$ python -q
>>> import numpy as np
>>> import numpy.linalg as la
>>> np.set_printoptions(precision=3, suppress=True, linewidth=100)
>>> def rd(a):
...     return np.round(a, 3) + 0
... 
>>> X = np.loadtxt("a.csv", delimiter=",")
>>> X
array([[ -1.716, -13.178,  -1.053],
       [ -4.308,   9.075,   7.397],
       [ -9.628,  -0.65 ,   4.174],
       [  3.766,   9.833,   8.042],
       [-10.584,  -6.628,  -7.344],
       [ 11.126,  -8.417,  -8.686],
       [ -1.44 ,  -6.581,   3.486],
       [  3.618,  -3.283,  -0.75 ],
       [  7.058,  -0.778,  -6.023],
       [ -6.329,  -2.133,  -2.583]])
>>> rng = np.random.default_rng(9651)
>>> idx = rng.permutation(3)
>>> A2 = X[:, idx] * rng.choice([-1, 1], 3)
>>> A2
array([[  1.716,  -1.053,  13.178],
       [  4.308,   7.397,  -9.075],
       [  9.628,   4.174,   0.65 ],
       [ -3.766,   8.042,  -9.833],
       [ 10.584,  -7.344,   6.628],
       [-11.126,  -8.686,   8.417],
       [  1.44 ,   3.486,   6.581],
       [ -3.618,  -0.75 ,   3.283],
       [ -7.058,  -6.023,   0.778],
       [  6.329,  -2.583,   2.133]])
>>> left, _, vt = la.svd(X.T @ A2)
>>> rd(la.lstsq(X, A2)[0])
array([[-1.,  0.,  0.],
       [ 0.,  0., -1.],
       [ 0.,  1.,  0.]])
>>> gram = np.cov(X, rowvar=False)
>>> rd(gram)
array([[ 51.346,  -1.141, -10.621],
       [ -1.141,  52.826,  29.031],
       [-10.621,  29.031,  35.761]])
>>> rd(np.median(X, axis=0))
array([-1.578, -2.708, -0.902])
>>> rd(X.std(axis=0))
array([6.798, 6.895, 5.673])
>>> rd(np.polyfit(X[:, 1], X[:, 0], 1))
array([-0.022, -0.893])
>>> np.argsort(-X.std(axis=0).round(6), kind="stable")
array([1, 0, 2])
>>> rd(np.corrcoef(X.T))
array([[ 1.   , -0.022, -0.248],
       [-0.022,  1.   ,  0.668],
       [-0.248,  0.668,  1.   ]])
>>> np.argwhere(np.triu(np.abs(np.corrcoef(X.T)) > 0.8, 1))
array([], shape=(0, 2), dtype=int64)
>>> A2 = np.array([[-2, -3, 0], [1, 3, 2], [3, -1, -3]])
>>> A2[-1] = A2[0]
>>> mat = A2 + 0.1 * np.eye(3)
>>> mat
array([[-1.9, -3. ,  0. ],
       [ 1. ,  3.1,  2. ],
       [-2. , -3. ,  0.1]])
>>> [round(float(x), 3) for x in la.svd(mat, compute_uv=False)[:3]]
[6.067, 1.849, 0.028]
>>> K = np.load("data.npy")
>>> rd(K)
array([[-0.635,  0.656, -0.408],
       [-0.771, -0.508,  0.384],
       [ 0.045,  0.558,  0.828]])
>>> # keeps lengths
>>> T = np.stack([K, -3 * K, K[::-1]])
>>> rd(la.det(T))
array([  1., -27.,  -1.])
>>> la.matrix_rank(T)
array([3, 3, 3])
>>> la.matrix_rank(T.reshape(3, -1))
np.int64(2)
>>> rd(la.svd(K, compute_uv=False))
array([1., 1., 1.])
>>> rd(K[:, 2] @ K[:, 1])
np.float64(0.0)
>>> rd(K @ K.T)
array([[1., 0., 0.],
       [0., 1., 0.],
       [0., 0., 1.]])
>>> A2 = K + rng.integers(-2, 3, (3, 1)) @ rng.integers(-2, 3, (1, 3))
>>> rd(A2)
array([[-4.635, -1.344,  3.592],
       [-0.771, -0.508,  0.384],
       [ 0.045,  0.558,  0.828]])
>>> rd(la.svd(A2 - K, compute_uv=False))
array([6., 0., 0.])
>>> np.abs(A2 - K).sum(axis=1)
array([10.,  0.,  0.])
>>> A = np.loadtxt("out7.csv", delimiter=",")
>>> A
array([[ 1.208, -1.045,  1.387,  0.106],
       [-0.5  ,  0.3  ,  1.   ,  0.5  ],
       [ 1.2  , -1.   ,  1.4  ,  0.2  ],
       [ 0.   , -0.5  , -1.2  ,  0.   ]])
>>> np.einsum("ii->", A)
np.float64(2.908)
>>> rd(la.eigvals(A))
array([ 2.406+0.j  , -0.088+0.j  ,  0.295+0.73j,  0.295-0.73j])
>>> A2 = A / np.sqrt((A ** 2).mean(axis=1, keepdims=True))
>>> rd(la.norm(A2, axis=1))
array([2., 2., 2., 2.])
>>> la.matrix_rank(A2) == la.matrix_rank(A)
np.True_
>>> la.matrix_rank(A - A.mean(axis=1, keepdims=True))
np.int64(3)
>>> x0 = np.array([3, 4, -1, -7])
>>> y = A @ x0
>>> beta, lr = np.zeros(4), 1 / la.norm(A, 2) ** 2
>>> for i in range(20):
...     beta -= lr * A.T @ (A @ beta - y)
...     if i % 5 == 0: print(i, round(la.norm(A @ beta - y), 3))
... 
0 4.3
5 3.581
10 3.126
15 2.736
>>> rd(la.cond(A))
np.float64(56.982)
>>> T = np.stack([A, 3 * A, A[::-1]])
>>> la.matrix_rank(T.reshape(3, -1))
np.int64(2)
>>> rd(la.det(T))
array([ -0.131, -10.608,  -0.131])
>>> rd(T.sum(axis=0))
array([[ 4.832, -4.68 ,  4.348,  0.424],
       [-0.8  ,  0.2  ,  5.4  ,  2.2  ],
       [ 4.3  , -3.7  ,  6.6  ,  1.3  ],
       [ 1.208, -3.045, -3.413,  0.106]])
>>> la.matrix_rank(T)
array([4, 4, 4])
>>> rd(np.einsum("bij,cij->bc", T, T))
array([[ 12.206,  36.619,  -1.084],
       [ 36.619, 109.857,  -3.251],
       [ -1.084,  -3.251,  12.206]])
>>> T.shape
(3, 4, 4)
>>> rd(la.norm(T, axis=(1, 2)))
array([ 3.494, 10.481,  3.494])
>>> idx = rng.permutation(4)
>>> A2 = A[:, idx] * rng.choice([-1, 1], 4)
>>> A2
array([[ 1.208, -1.045, -1.387,  0.106],
       [-0.5  ,  0.3  , -1.   ,  0.5  ],
       [ 1.2  , -1.   , -1.4  ,  0.2  ],
       [ 0.   , -0.5  ,  1.2  ,  0.   ]])
>>> left, _, vt = la.svd(A.T @ A2)
>>> idx
array([0, 1, 2, 3])
>>> rd(la.lstsq(A, A2)[0])
array([[ 1.,  0.,  0.,  0.],
       [ 0.,  1.,  0.,  0.],
       [ 0.,  0., -1.,  0.],
       [ 0.,  0.,  0.,  1.]])
>>> rd(left @ vt)
array([[ 1.,  0.,  0.,  0.],
       [ 0.,  1.,  0.,  0.],
       [ 0.,  0., -1.,  0.],
       [ 0.,  0.,  0.,  1.]])
>>> r0 = np.array([0, 6, 8])
>>> data = np.outer(rng.normal(size=19), r0) + 0.05 * rng.normal(size=(19, 3))
>>> rd(data)
array([[  0.032,  -5.858,  -7.835],
       [  0.025,   2.001,   2.602],
       [ -0.028,   5.595,   7.497],
       [ -0.021,  -7.493, -10.05 ],
       [ -0.087,  -7.248,  -9.672],
       [ -0.014,  -5.254,  -6.994],
       [ -0.038,  -1.355,  -1.73 ],
       [ -0.027,   8.348,  11.137],
       [ -0.068,   2.196,   3.008],
       [ -0.051, -10.24 , -13.698],
       [  0.094,   5.656,   7.569],
       [ -0.053,  -5.09 ,  -6.806],
       [  0.011,  -8.836, -11.75 ],
       [ -0.065,  -7.284,  -9.771],
       [  0.033,  -5.963,  -8.076],
       [  0.01 ,   0.057,   0.151],
       [ -0.051,  -0.828,  -1.005],
       [ -0.022,  -8.824, -11.767],
       [ -0.155,  -4.145,  -5.632]])
>>> gram = np.cov(data, rowvar=False)
>>> rd(la.eigvalsh(gram)[::-1])
array([85.371,  0.003,  0.001])
>>> rd(np.median(data, axis=0))
array([-0.027, -5.09 , -6.806])
>>> np.argwhere(np.triu(np.abs(np.corrcoef(data.T)) > 0.8, 1))
array([[1, 2]])
>>> rd(data.std(axis=0))
array([0.053, 5.384, 7.204])
>>> idx = data[:, 2] > np.median(data[:, 2])
>>> r0 = data[idx].mean(axis=0) - data[~idx].mean(axis=0)
>>> rd((((data - data.mean(axis=0)) @ r0 > 0) == idx).mean())
np.float64(0.947)
>>> rd(r0)
array([-0.003,  9.156, 12.264])
>>> left, sig, vt = la.svd(data, full_matrices=False)
>>> rd(left.T @ data @ vt.T)
array([[44.413,  0.   ,  0.   ],
       [ 0.   ,  0.234,  0.   ],
       [ 0.   ,  0.   ,  0.148]])
>>> np.allclose(left * sig @ vt, data)
True
>>> left.shape, sig.shape, vt.shape
((19, 3), (3,), (3, 3))
>>> rd(np.cumsum(sig ** 2) / np.sum(sig ** 2))
array([1., 1., 1.])
>>> rd(vt @ vt.T)
array([[1., 0., 0.],
       [0., 1., 0.],
       [0., 0., 1.]])
>>> (sig > 1e-8).sum()
np.int64(3)
>>> J = np.loadtxt("arr.csv", delimiter=",")
>>> J
array([[-6.,  0.,  0.],
       [ 0.,  2.,  1.],
       [ 0.,  0.,  2.]])
>>> # triangular
>>> rd(la.norm(A) ** 2 / la.norm(A, 2) ** 2)
np.float64(1.295)
>>> rd(la.norm(A, 1)), rd(la.norm(A, np.inf))
(np.float64(4.987), np.float64(3.8))
>>> rd(la.norm(A, axis=0))
array([1.775, 1.559, 2.515, 0.549])
>>> rd(la.norm(A[1], 1)), rd(la.norm(A[1], np.inf))
(np.float64(2.3), np.float64(1.0))
>>> rd(la.norm(A, "nuc"))
np.float64(5.213)
